$ python -q
>>> import numpy as np
>>> import numpy.linalg as la
>>> np.set_printoptions(suppress=True, linewidth=100)
>>> def rnd(a):
...     return np.round(a, 2) + 0
... 
>>> W0 = np.loadtxt("arr.csv", delimiter=",")
>>> W0
array([[5., 0., 0.],
       [0., 1., 0.],
       [0., 0., 9.]])
>>> # triangular, det is the product of the diagonal
>>> low = la.cholesky(W0)
>>> W0 / np.sqrt(np.outer(np.diag(W0), np.diag(W0)))
array([[1., 0., 0.],
       [0., 1., 0.],
       [0., 0., 1.]])
>>> rnd(low)
array([[2.24, 0.  , 0.  ],
       [0.  , 1.  , 0.  ],
       [0.  , 0.  , 3.  ]])
>>> la.eigvalsh(W0).min() > 0
np.True_
>>> M = np.load("mat.npy")
>>> M
array([[1., 3., 0., 0., 0., 0.],
       [3., 3., 0., 0., 0., 0.],
       [0., 0., 6., 5., 6., 0.],
       [0., 0., 7., 1., 7., 0.],
       [0., 0., 7., 3., 6., 4.],
       [0., 0., 4., 1., 8., 6.]])
>>> # 2 groups of indices that never mix
>>> rng = np.random.default_rng(1780)
>>> idx = rng.permutation(6)
>>> Y = M[:, idx] * rng.choice([-1, 1], 6)
>>> Y
array([[-0., -3., -0., -0.,  1., -0.],
       [-0., -3., -0., -0.,  3., -0.],
       [-6., -0., -6., -0.,  0., -5.],
       [-7., -0., -7., -0.,  0., -1.],
       [-7., -0., -6., -4.,  0., -3.],
       [-4., -0., -8., -6.,  0., -1.]])
>>> U, _, vt = la.svd(M.T @ Y)
>>> rnd(la.lstsq(M, Y)[0])
array([[ 0.,  0.,  0.,  0.,  1.,  0.],
       [ 0., -1.,  0.,  0.,  0.,  0.],
       [-1.,  0.,  0.,  0.,  0.,  0.],
       [ 0.,  0.,  0.,  0.,  0., -1.],
       [ 0.,  0., -1.,  0.,  0.,  0.],
       [ 0.,  0.,  0., -1.,  0.,  0.]])
>>> idx
array([2, 1, 4, 5, 0, 3])
>>> rnd(U @ vt)
array([[ 0.,  0.,  0.,  0.,  1.,  0.],
       [ 0., -1.,  0.,  0.,  0.,  0.],
       [-1.,  0.,  0.,  0.,  0.,  0.],
       [ 0.,  0.,  0.,  0.,  0., -1.],
       [ 0.,  0., -1.,  0.,  0.,  0.],
       [ 0.,  0.,  0., -1.,  0.,  0.]])
>>> def softmax(z):
...     e = np.exp(z - z.max(axis=-1, keepdims=True))
...     return e / e.sum(axis=-1, keepdims=True)
... 
>>> rnd(softmax(M).sum(axis=1))
array([1., 1., 1., 1., 1., 1.])
>>> rnd(softmax(10 * M[4]))
array([0., 0., 1., 0., 0., 0.])
>>> rnd(softmax(M[4] + -3))
array([0.  , 0.  , 0.7 , 0.01, 0.26, 0.03])
>>> S = M @ M.T / np.sqrt(6)
>>> rnd(softmax(S)[4] @ M)
array([0.  , 0.  , 6.84, 2.89, 6.11, 4.1 ])
>>> softmax(S).round(6).argmax(axis=1)
array([1, 1, 2, 3, 4, 5])
>>> rnd(softmax(S + np.triu(np.full(S.shape, -np.inf), 1)))
array([[1.  , 0.  , 0.  , 0.  , 0.  , 0.  ],
       [0.08, 0.92, 0.  , 0.  , 0.  , 0.  ],
       [0.  , 0.  , 1.  , 0.  , 0.  , 0.  ],
       [0.  , 0.  , 0.02, 0.98, 0.  , 0.  ],
       [0.  , 0.  , 0.  , 0.  , 1.  , 0.  ],
       [0.  , 0.  , 0.  , 0.  , 0.  , 1.  ]])
>>> Q, Rm = la.qr(M)
>>> rnd(Q.T @ Q)
array([[1., 0., 0., 0., 0., 0.],
       [0., 1., 0., 0., 0., 0.],
       [0., 0., 1., 0., 0., 0.],
       [0., 0., 0., 1., 0., 0.],
       [0., 0., 0., 0., 1., 0.],
       [0., 0., 0., 0., 0., 1.]])
>>> np.allclose(Rm.T @ Rm, M.T @ M)
True
>>> rnd(np.abs(np.diag(Rm)))
array([ 3.16,  1.9 , 12.25,  3.22,  3.97,  4.08])
>>> Q.shape, Rm.shape
((6, 6), (6, 6))
>>> np.trace(Q @ Q.T)
np.float64(6.0)
>>> F = np.load("case17.npy")
>>> F
array([[ 2,  1,  3,  1],
       [ 2,  4,  5,  4],
       [ 5,  6,  7,  4],
       [ 7,  7,  8,  5],
       [10,  9,  8,  6],
       [13, 10, 10,  7],
       [16, 13, 13,  7],
       [16, 15, 15,  9],
       [18, 16, 17, 11],
       [20, 18, 17, 12],
       [23, 21, 20, 15],
       [25, 22, 22, 15],
       [25, 25, 24, 18],
       [26, 28, 25, 21],
       [27, 29, 28, 21],
       [27, 31, 30, 22],
       [27, 32, 33, 23],
       [30, 32, 36, 23],
       [32, 33, 38, 26]])
>>> rnd(la.norm(M))
np.float64(21.24)
>>> rnd(la.svd(M, compute_uv=False))
array([19.42,  5.76,  5.16,  3.05,  1.87,  1.16])
>>> la.matrix_rank(M)
np.int64(6)
>>> M - M[0]
array([[ 0.,  0.,  0.,  0.,  0.,  0.],
       [ 2.,  0.,  0.,  0.,  0.,  0.],
       [-1., -3.,  6.,  5.,  6.,  0.],
       [-1., -3.,  7.,  1.,  7.,  0.],
       [-1., -3.,  7.,  3.,  6.,  4.],
       [-1., -3.,  4.,  1.,  8.,  6.]])
>>> np.diff(M, axis=0)
array([[ 2.,  0.,  0.,  0.,  0.,  0.],
       [-3., -3.,  6.,  5.,  6.,  0.],
       [ 0.,  0.,  1., -4.,  1.,  0.],
       [ 0.,  0.,  0.,  2., -1.,  4.],
       [ 0.,  0., -3., -2.,  2.,  2.]])
>>> Ac = F - F.mean(axis=0)
>>> U, s, vt = la.svd(Ac, full_matrices=False)
>>> rnd(Ac.mean(axis=0))
array([0., 0., 0., 0.])
>>> (np.sign(U[:, 0]) == np.sign(U[0, 0])).astype(int)
array([1, 1, 1, 1, 1, 1, 1, 1, 1, 1, 0, 0, 0, 0, 0, 0, 0, 0, 0])
>>> np.abs(vt[0]).argmax()
np.int64(2)
>>> rnd(s ** 2 / (s ** 2).sum())
array([0.98, 0.01, 0.  , 0.  ])
>>> U, s, vt = la.svd(F)
>>> np.argmax(s[:-1] / (s[1:] + 1e-6)) + 1
np.int64(1)
>>> Y = U[:, :1] @ np.diag(s[:1]) @ vt[:1]
>>> la.matrix_rank(F, rtol=0.05)
np.int64(2)
>>> X = np.loadtxt("w.csv", delimiter=",")
>>> rnd(X)
array([[ 0.98, -0.02, -0.07, -0.11, -0.02, -0.11, -0.07, -0.07, -0.07],
       [-0.02,  0.98, -0.07, -0.11, -0.02, -0.11, -0.07, -0.07, -0.07],
       [-0.07, -0.07,  0.8 , -0.34, -0.07, -0.34, -0.2 , -0.2 , -0.2 ],
       [-0.11, -0.11, -0.34,  0.44, -0.11, -0.56, -0.34, -0.34, -0.34],
       [-0.02, -0.02, -0.07, -0.11,  0.98, -0.11, -0.07, -0.07, -0.07],
       [-0.11, -0.11, -0.34, -0.56, -0.11,  0.44, -0.34, -0.34, -0.34],
       [-0.07, -0.07, -0.2 , -0.34, -0.07, -0.34,  0.8 , -0.2 , -0.2 ],
       [-0.07, -0.07, -0.2 , -0.34, -0.07, -0.34, -0.2 ,  0.8 , -0.2 ],
       [-0.07, -0.07, -0.2 , -0.34, -0.07, -0.34, -0.2 , -0.2 ,  0.8 ]])
>>> Y = la.inv(X)
>>> (np.abs(Y) > 1e-9).astype(int)
array([[1, 1, 1, 1, 1, 1, 1, 1, 1],
       [1, 1, 1, 1, 1, 1, 1, 1, 1],
       [1, 1, 1, 1, 1, 1, 1, 1, 1],
       [1, 1, 1, 1, 1, 1, 1, 1, 1],
       [1, 1, 1, 1, 1, 1, 1, 1, 1],
       [1, 1, 1, 1, 1, 1, 1, 1, 1],
       [1, 1, 1, 1, 1, 1, 1, 1, 1],
       [1, 1, 1, 1, 1, 1, 1, 1, 1],
       [1, 1, 1, 1, 1, 1, 1, 1, 1]])
>>> rnd(la.slogdet(X)[0])
np.float64(-1.0)
>>> rnd(Y)
array([[ 0.98, -0.02, -0.07, -0.11, -0.02, -0.11, -0.07, -0.07, -0.07],
       [-0.02,  0.98, -0.07, -0.11, -0.02, -0.11, -0.07, -0.07, -0.07],
       [-0.07, -0.07,  0.8 , -0.34, -0.07, -0.34, -0.2 , -0.2 , -0.2 ],
       [-0.11, -0.11, -0.34,  0.44, -0.11, -0.56, -0.34, -0.34, -0.34],
       [-0.02, -0.02, -0.07, -0.11,  0.98, -0.11, -0.07, -0.07, -0.07],
       [-0.11, -0.11, -0.34, -0.56, -0.11,  0.44, -0.34, -0.34, -0.34],
       [-0.07, -0.07, -0.2 , -0.34, -0.07, -0.34,  0.8 , -0.2 , -0.2 ],
       [-0.07, -0.07, -0.2 , -0.34, -0.07, -0.34, -0.2 ,  0.8 , -0.2 ],
       [-0.07, -0.07, -0.2 , -0.34, -0.07, -0.34, -0.2 , -0.2 ,  0.8 ]])
>>> rnd(la.cond(X))
np.float64(1.0)
>>> (la.matrix_power((W0 != 0) + (W0.T != 0) + np.eye(3), 3) > 0).astype(int)
array([[1, 0, 0],
       [0, 1, 0],
       [0, 0, 1]])
>>> rnd(la.det(W0))
np.float64(45.0)
>>> rnd(np.sort(la.eigvals(W0).real))
array([1., 5., 9.])
>>> x = np.array([-1, -1, -1, 2, 2, 0, -2, 0, 0])
>>> y = X @ x
>>> rnd(y)
array([-1.02, -1.02, -1.07,  1.89,  1.98, -0.11, -2.07, -0.07, -0.07])
>>> rnd(la.solve(X, y + X[:, 2]))
array([-1., -1.,  0.,  2.,  2.,  0., -2.,  0.,  0.])
>>> rnd(np.trace(X))
np.float64(7.0)
>>> rnd(la.matrix_power(X, 4))
array([[1., 0., 0., 0., 0., 0., 0., 0., 0.],
       [0., 1., 0., 0., 0., 0., 0., 0., 0.],
       [0., 0., 1., 0., 0., 0., 0., 0., 0.],
       [0., 0., 0., 1., 0., 0., 0., 0., 0.],
       [0., 0., 0., 0., 1., 0., 0., 0., 0.],
       [0., 0., 0., 0., 0., 1., 0., 0., 0.],
       [0., 0., 0., 0., 0., 0., 1., 0., 0.],
       [0., 0., 0., 0., 0., 0., 0., 1., 0.],
       [0., 0., 0., 0., 0., 0., 0., 0., 1.]])
>>> rnd(np.sort(np.abs(la.eigvals(X))))
array([1., 1., 1., 1., 1., 1., 1., 1., 1.])
>>> arr = np.loadtxt("block6.csv", delimiter=",")
>>> arr
array([[ -4.95,   0.02,   2.57,  -2.61,   2.03],
       [ -2.5 ,   0.01,   1.32,  -1.32,   1.01],
       [  9.98,  -0.01,  -5.19,   5.19,  -3.97],
       [-10.03,   0.01,   5.2 ,  -5.23,   3.97],
       [ -4.99,   0.04,   2.63,  -2.59,   2.  ],
       [ 10.  ,   0.  ,  -5.19,   5.21,  -4.01],
       [ 12.52,  -0.03,  -6.47,   6.5 ,  -4.98],
       [  7.52,  -0.02,  -3.91,   3.92,  -2.99],
       [  4.99,  -0.02,  -2.56,   2.58,  -2.05],
       [ 10.02,  -0.01,  -5.19,   5.21,  -4.01],
       [ -7.49,   0.04,   3.91,  -3.88,   2.99],
       [ -9.97,  -0.04,   5.22,  -5.22,   4.  ],
       [-10.03,  -0.01,   5.21,  -5.19,   3.99],
       [ -9.99,  -0.01,   5.23,  -5.22,   3.99],
       [  7.51,   0.  ,  -3.93,   3.93,  -2.99],
       [ -9.99,   0.  ,   5.21,  -5.2 ,   4.  ],
       [ 10.  ,  -0.01,  -5.2 ,   5.23,  -4.  ],
       [ -5.01,   0.02,   2.64,  -2.62,   1.97],
       [ -5.  ,   0.  ,   2.56,  -2.57,   2.01],
       [ 12.5 ,   0.  ,  -6.51,   6.48,  -5.02],
       [-10.01,   0.03,   5.21,  -5.19,   4.01],
       [  5.03,  -0.02,  -2.61,   2.64,  -1.93]])
>>> u = np.array([0, 7])
>>> rnd(np.convolve(arr[7], u))
array([  0.  ,  52.64,  -0.14, -27.37,  27.44, -20.93])
>>> rnd(np.correlate(arr[7], arr[4], "full"))
array([ 15.04, -19.52,  12.01,  18.22, -63.94,  18.  ,  11.8 , -19.68,  14.92])
>>> rnd(np.cross(arr[7, :3], arr[4, :3]))
array([ 0.1 , -0.27,  0.2 ])
>>> Ac = arr - arr.mean(axis=0)
>>> U, s, vt = la.svd(Ac, full_matrices=False)
>>> rnd(np.abs(vt[-1]))
array([0.15, 0.2 , 0.55, 0.79, 0.07])
>>> rnd(Ac.mean(axis=0))
array([0., 0., 0., 0., 0.])
>>> rnd(s ** 2 / (s ** 2).sum())
array([1., 0., 0., 0., 0.])
>>> rnd(vt[0] * np.sign(vt[0, np.abs(vt[0]).argmax()]))
array([ 0.77,  0.  , -0.4 ,  0.4 , -0.31])
>>> rnd((s ** 2).sum() ** 2 / (s ** 4).sum())
np.float64(1.0)
>>> la.matrix_rank(Ac)
np.int64(5)
>>> (np.sign(U[:, 0]) == np.sign(U[0, 0])).astype(int)
array([1, 1, 0, 1, 1, 0, 0, 0, 0, 0, 1, 1, 1, 1, 0, 1, 0, 1, 1, 0, 1, 0])
>>> np.abs(vt[0]).argmax()
np.int64(0)
>>> W2 = arr[[5, 9]].astype(float)
>>> for _ in range(6):
...     idx = la.norm(arr[:, None] - W2, axis=-1).argmin(axis=1)
...     W2 = np.array([arr[idx == j].mean(axis=0) for j in range(2)])
... 
>>> idx
array([0, 0, 1, 0, 0, 1, 1, 1, 1, 1, 0, 0, 0, 0, 1, 0, 1, 0, 0, 1, 0, 1])
>>> rnd(W2[1] - W2[0])
array([16.5 , -0.02, -8.59,  8.59, -6.59])
>>> np.bincount(idx)
array([12, 10])
>>> rnd(W2)
array([[-7.5 ,  0.01,  3.91, -3.9 ,  3.  ],
       [ 9.01, -0.01, -4.68,  4.69, -3.6 ]])
>>> t3 = np.stack([arr, 4 * arr, arr[::-1]])
>>> la.matrix_rank(t3.reshape(3, -1))
np.int64(2)
>>> t3.shape
(3, 22, 5)
>>> rnd(np.einsum("bij,cij->bc", t3, t3))
array([[ 2786.97, 11147.88,   531.66],
       [11147.88, 44591.53,  2126.64],
       [  531.66,  2126.64,  2786.97]])
>>> (t3 @ arr.T).shape
(3, 22, 22)
>>> K = np.loadtxt("sample2.csv", delimiter=",")
>>> rnd(K)
array([[ 10.3 ,   7.79,  -2.13,  18.52,  28.48],
       [  9.48,   7.28,  -1.74,  16.88,  26.35],
       [  9.04,   7.  ,  -1.53,  16.02,  25.23],
       [  8.39,   6.58,  -1.24,  14.74,  23.55],
       [  7.71,   6.14,  -0.94,  13.43,  21.81],
       [  6.74,   5.5 ,  -0.53,  11.57,  19.32],
       [  6.7 ,   5.47,  -0.51,  11.49,  19.21],
       [  6.45,   5.3 ,  -0.4 ,  11.01,  18.56],
       [  5.96,   4.97,  -0.21,  10.09,  17.31],
       [  3.97,   3.54,   0.5 ,   6.42,  12.15],
       [  1.76,   1.8 ,   1.04,   2.61,   6.36],
       [  1.65,   1.7 ,   1.05,   2.42,   6.06],
       [  0.74,   0.89,   1.07,   1.  ,   3.55],
       [  0.6 ,   0.75,   1.05,   0.78,   3.13],
       [ -0.11,  -0.08,   0.38,  -0.13,   0.33],
       [ -0.1 ,  -0.08,   0.31,  -0.12,   0.24],
       [ -0.06,  -0.05,   0.13,  -0.06,   0.08],
       [  0.11,   0.12,  -0.18,   0.1 ,  -0.07],
       [  0.19,   0.21,  -0.29,   0.16,  -0.09],
       [  0.56,   0.73,  -0.67,   0.35,  -0.11],
       [  0.59,   0.77,  -0.68,   0.35,  -0.11],
       [  0.59,   0.78,  -0.69,   0.36,  -0.11],
       [  0.8 ,   1.12,  -0.83,   0.38,  -0.12],
       [  0.82,   1.15,  -0.84,   0.38,  -0.12],
       [  1.37,   2.23,  -1.06,   0.14,  -0.27],
       [  1.37,   2.24,  -1.06,   0.14,  -0.27],
       [  1.47,   2.47,  -1.08,   0.03,  -0.34],
       [  1.74,   3.19,  -1.08,  -0.38,  -0.6 ],
       [  2.33,   5.38,  -0.71,  -2.39,  -1.95],
       [  2.34,   5.45,  -0.69,  -2.47,  -2.01],
       [  2.63,   8.87,   0.68,  -7.41,  -5.66],
       [  2.18,  13.14,   3.36, -16.  , -12.39],
       [  2.02,  13.91,   3.93, -17.78, -13.82]])
>>> Y = F / la.norm(F, axis=1, keepdims=True)
>>> G = Y @ Y.T
>>> (G - 2 * np.eye(19)).round(6).argmax(axis=1)
array([ 3,  2, 17, 17,  9, 11,  5,  8, 11, 11,  9,  9, 14, 14, 15, 14, 15,  3, 17])
>>> rnd(G[6])
array([0.93, 0.89, 0.97, 0.99, 1.  , 1.  , 1.  , 1.  , 1.  , 1.  , 0.99, 1.  , 0.99, 0.98, 0.98,
       0.98, 0.98, 0.98, 0.98])
